% ipython --no-banner

In [1]: import numpy as np

In [2]: from numpy import linalg as LA

In [3]: np.set_printoptions(precision=1, suppress=True, linewidth=200)

In [4]: A = np.load("dump.npy")

In [5]: print(A)
[[6 9 0 9]
 [4 5 0 5]
 [6 9 0 9]
 [2 1 0 1]]

In [6]: # looks like rank 2

In [7]: left, s, Vh = LA.svd(A, full_matrices=False)

In [8]: print(left.shape, s.shape, Vh.shape)
(4, 4) (4,) (4, 4)

In [9]: print(np.abs(Vh[0]))
[0.4 0.6 0.  0.6]

In [10]: print(np.round(left.T @ A @ Vh.T, 1) + 0)
[[21.6  0.   0.   0. ]
 [ 0.   1.3  0.   0. ]
 [ 0.   0.   0.   0. ]
 [ 0.   0.   0.   0. ]]

In [11]: print(np.cumsum(s ** 2) / np.sum(s ** 2))
[1. 1. 1. 1.]

In [12]: print(s.round(1) + 0)
[21.6  1.3  0.   0. ]

In [13]: print(np.round(left.T @ left, 1) + 0)
[[1. 0. 0. 0.]
 [0. 1. 0. 0.]
 [0. 0. 1. 0.]
 [0. 0. 0. 1.]]

In [14]: print(np.abs(left[:, 0]).round(6).argmax())
0

In [15]: print((s > 1e-8).sum())
2

In [16]: t = np.radians(135)

In [17]: R = np.eye(4)

In [18]: R[0, 0] = R[3, 3] = np.cos(t)

In [19]: R[0, 3], R[3, 0] = -np.sin(t), np.sin(t)

In [20]: print(R)
[[-0.7  0.   0.  -0.7]
 [ 0.   1.   0.   0. ]
 [ 0.   0.   1.   0. ]
 [ 0.7  0.   0.  -0.7]]

In [21]: A2 = A @ R.T

In [22]: print(np.allclose(A @ A.T, A2 @ A2.T))
True

In [23]: print(A @ A)
[[ 90 108   0 108]
 [ 54  66   0  66]
 [ 90 108   0 108]
 [ 18  24   0  24]]

In [24]: print(round(np.abs(LA.eigvals(A)).max(), 1))
13.3

In [25]: print((A - A.T) / 2)
[[ 0.   2.5 -3.   3.5]
 [-2.5  0.  -4.5  2. ]
 [ 3.   4.5  0.   4.5]
 [-3.5 -2.  -4.5  0. ]]

In [26]: print(LA.matrix_power(A, 3))
[[1188 1458    0 1458]
 [ 720  882    0  882]
 [1188 1458    0 1458]
 [ 252  306    0  306]]

In [27]: left, s, Vh = LA.svd(A)

In [28]: V = Vh[:(s > 1e-8).sum()]

In [29]: rng = np.random.default_rng(14)

In [30]: x0 = A[1] + 2 * A[2] + rng.integers(2) * np.eye(4)[3]

In [31]: print(x0)
[16. 23.  0. 23.]

In [32]: print(round(LA.norm(x0 - V.T @ V @ x0), 1))
0.0

In [33]: print(np.round(V.T @ V, 1) + 0)
[[1.  0.  0.  0. ]
 [0.  0.5 0.  0.5]
 [0.  0.  0.  0. ]
 [0.  0.5 0.  0.5]]

In [34]: print(np.allclose(V.T @ V @ x0, x0))
True

In [35]: mat = np.array([[-2.0, 0.0, 0.0, 0.0],
    ...:     [-2.0, 2.0, -4.0, -2.0],
    ...:     [0.0, 2.0, -4.0, -2.0],
    ...:     [-2.0, 0.0, 0.0, 0.0]])

In [36]: # null space of dimension 2

In [37]: rk = LA.matrix_rank(mat)

In [38]: print(rk)
2

In [39]: ns = LA.svd(mat)[2][rk:].T

In [40]: print(ns.shape)
(4, 2)

In [41]: print([int(LA.matrix_rank(mat[:i])) for i in range(1, len(mat) + 1)])
[1, 2, 2, 2]

In [42]: print(LA.matrix_rank(mat.T @ mat), LA.matrix_rank(mat @ mat.T))
2 2

In [43]: print([int(LA.matrix_rank(np.delete(mat, i, axis=0))) for i in range(4)])
[2, 2, 2, 2]

In [44]: print(np.allclose(mat @ ns, 0))
True

In [45]: left, s, Vh = LA.svd(mat)

In [46]: V = Vh[:(s > 1e-8).sum()]

In [47]: x0 = mat[1] + -1 * mat[2] + rng.integers(2) * np.eye(4)[0]

In [48]: print(x0)
[-1.  0.  0.  0.]

In [49]: print(np.allclose(V.T @ V @ x0, x0))
True

In [50]: print(np.round(V.T @ V, 1) + 0)
[[ 1.   0.   0.   0. ]
 [ 0.   0.2 -0.3 -0.2]
 [ 0.  -0.3  0.7  0.3]
 [ 0.  -0.2  0.3  0.2]]

In [51]: print(round(LA.norm(x0 - V.T @ V @ x0), 1))
0.0

In [52]: labels = rng.permutation(4)

In [53]: print(labels)
[2 0 3 1]

In [54]: A2 = A[labels][:, labels]

In [55]: print(np.trace(A2))
12

In [56]: print(np.round(LA.det(A2), 1), np.round(LA.det(A[labels]), 1))
0.0 0.0

In [57]: print(np.round(np.sort(np.abs(LA.eigvals(A2))), 1) + 0)
[ 0.   0.   1.3 13.3]

In [58]: print(A2)
[[0 6 9 9]
 [0 6 9 9]
 [0 2 1 1]
 [0 4 5 5]]

In [59]: W0 = np.load("m.npy")

In [60]: print(W0)
[[0 2 2 0]
 [0 0 2 2]
 [0 0 0 2]
 [0 0 0 0]]

In [61]: print(np.argsort(-LA.norm(W0, axis=0).round(6), kind="stable")[:3])
[2 3 1]

In [62]: P = np.triu(np.array([[1, 2, 3, 2], [0, 0, 0, 0], [-1, 0, -3, -3], [1, -1, -2, -3]]), 1) + np.eye(4)

In [63]: A2 = P @ W0 @ LA.inv(P)

In [64]: print(np.poly(A2))
[1. 0. 0. 0. 0.]

In [65]: print(LA.matrix_rank(A2))
3

In [66]: print(np.trace(A2), np.trace(W0))
0.0 0
